% ipython --no-banner

In [1]: import numpy as np

In [2]: from numpy import linalg as LA

In [3]: np.set_printoptions(precision=2, suppress=True, linewidth=200)

In [4]: J = np.loadtxt("case3.csv", delimiter=",")

In [5]: J
Out[5]: 
array([[20.,  0.,  0.,  0.,  0.,  9.,  0.,  0.],
       [13.,  7.,  0.,  5.,  0.,  4.,  0.,  0.],
       [33.,  0.,  0.,  0.,  0., 62., 27., 27.],
       [27.,  0.,  0.,  0.,  2.,  6.,  0.,  0.],
       [ 0., 17., 50.,  0., 68.,  0.,  3.,  0.],
       [43.,  1.,  0.,  0.,  0.,  6.,  0.,  0.],
       [19., 27., 22., 27.,  0., 40.,  0., 53.],
       [ 8.,  0.,  0.,  0.,  0., 39., 49., 16.],
       [35.,  0.,  0.,  0.,  0., 58., 12., 27.],
       [ 0., 11., 57., 11.,  0.,  0., 26., 58.],
       [ 0.,  0.,  0.,  0.,  2., 20., 40.,  5.],
       [34.,  0.,  0.,  0.,  0., 15.,  0.,  0.],
       [ 0.,  0.,  0.,  0., 24.,  0., 21.,  0.],
       [36., 51., 19., 35.,  0., 19.,  0., 16.],
       [ 0.,  0.,  9.,  0.,  0., 21., 41., 38.],
       [ 0.,  0.,  0.,  0., 14.,  6., 34.,  0.],
       [ 0.,  0.,  0.,  0., 84.,  0., 49.,  0.],
       [11., 43., 30., 27.,  0.,  0.,  0., 13.],
       [ 0.,  0.,  0.,  0., 55.,  0., 56.,  0.],
       [ 0., 21., 40., 21.,  0., 22.,  0., 59.],
       [21.,  0.,  0., 11.,  0., 52.,  3., 49.],
       [ 0.,  0.,  0.,  0., 13., 23., 66., 12.],
       [31.,  4.,  0.,  8.,  0., 28.,  0.,  5.],
       [ 7., 15., 24., 21.,  0., 42.,  0., 63.],
       [ 0.,  0., 10.,  0., 46.,  0., 44.,  0.],
       [40.,  8.,  0., 10.,  0., 29.,  0.,  0.],
       [ 0.,  3., 25.,  0., 57.,  0.,  6.,  0.],
       [ 0.,  0.,  1.,  0., 51.,  0.,  6.,  0.],
       [22.,  9.,  3., 15.,  0., 39.,  0., 36.],
       [29.,  0.,  0.,  0.,  0., 52., 37.,  9.],
       [20.,  0.,  0.,  0.,  0., 15.,  8.,  0.],
       [14.,  0.,  0.,  0., 35.,  0.,  0.,  0.],
       [ 0., 34., 25., 16.,  0.,  0.,  0.,  0.],
       [ 0., 23., 26.,  3., 46.,  0.,  0.,  0.],
       [27., 10.,  0., 16.,  0., 42.,  0., 35.],
       [ 0.,  0.,  0.,  0.,  0., 30., 61., 19.],
       [ 0.,  0.,  0.,  0.,  0., 33., 41., 26.],
       [ 0., 34., 63., 20.,  0.,  0.,  0., 36.],
       [ 0.,  0.,  5.,  0., 77.,  0., 37.,  0.],
       [ 0.,  8., 25., 16.,  0., 37.,  7., 62.]])

In [6]: theta = np.radians(60)

In [7]: R = np.eye(8)

In [8]: R[1, 1] = R[7, 7] = np.cos(theta)

In [9]: R[1, 7], R[7, 1] = -np.sin(theta), np.sin(theta)

In [10]: R
Out[10]: 
array([[ 1.  ,  0.  ,  0.  ,  0.  ,  0.  ,  0.  ,  0.  ,  0.  ],
       [ 0.  ,  0.5 ,  0.  ,  0.  ,  0.  ,  0.  ,  0.  , -0.87],
       [ 0.  ,  0.  ,  1.  ,  0.  ,  0.  ,  0.  ,  0.  ,  0.  ],
       [ 0.  ,  0.  ,  0.  ,  1.  ,  0.  ,  0.  ,  0.  ,  0.  ],
       [ 0.  ,  0.  ,  0.  ,  0.  ,  1.  ,  0.  ,  0.  ,  0.  ],
       [ 0.  ,  0.  ,  0.  ,  0.  ,  0.  ,  1.  ,  0.  ,  0.  ],
       [ 0.  ,  0.  ,  0.  ,  0.  ,  0.  ,  0.  ,  1.  ,  0.  ],
       [ 0.  ,  0.87,  0.  ,  0.  ,  0.  ,  0.  ,  0.  ,  0.5 ]])

In [11]: other = J @ R.T

In [12]: round(LA.det(R), 2), np.trace(R)
Out[12]: (np.float64(1.0), np.float64(7.0))

In [13]: np.allclose(J @ J.T, other @ other.T)
Out[13]: True
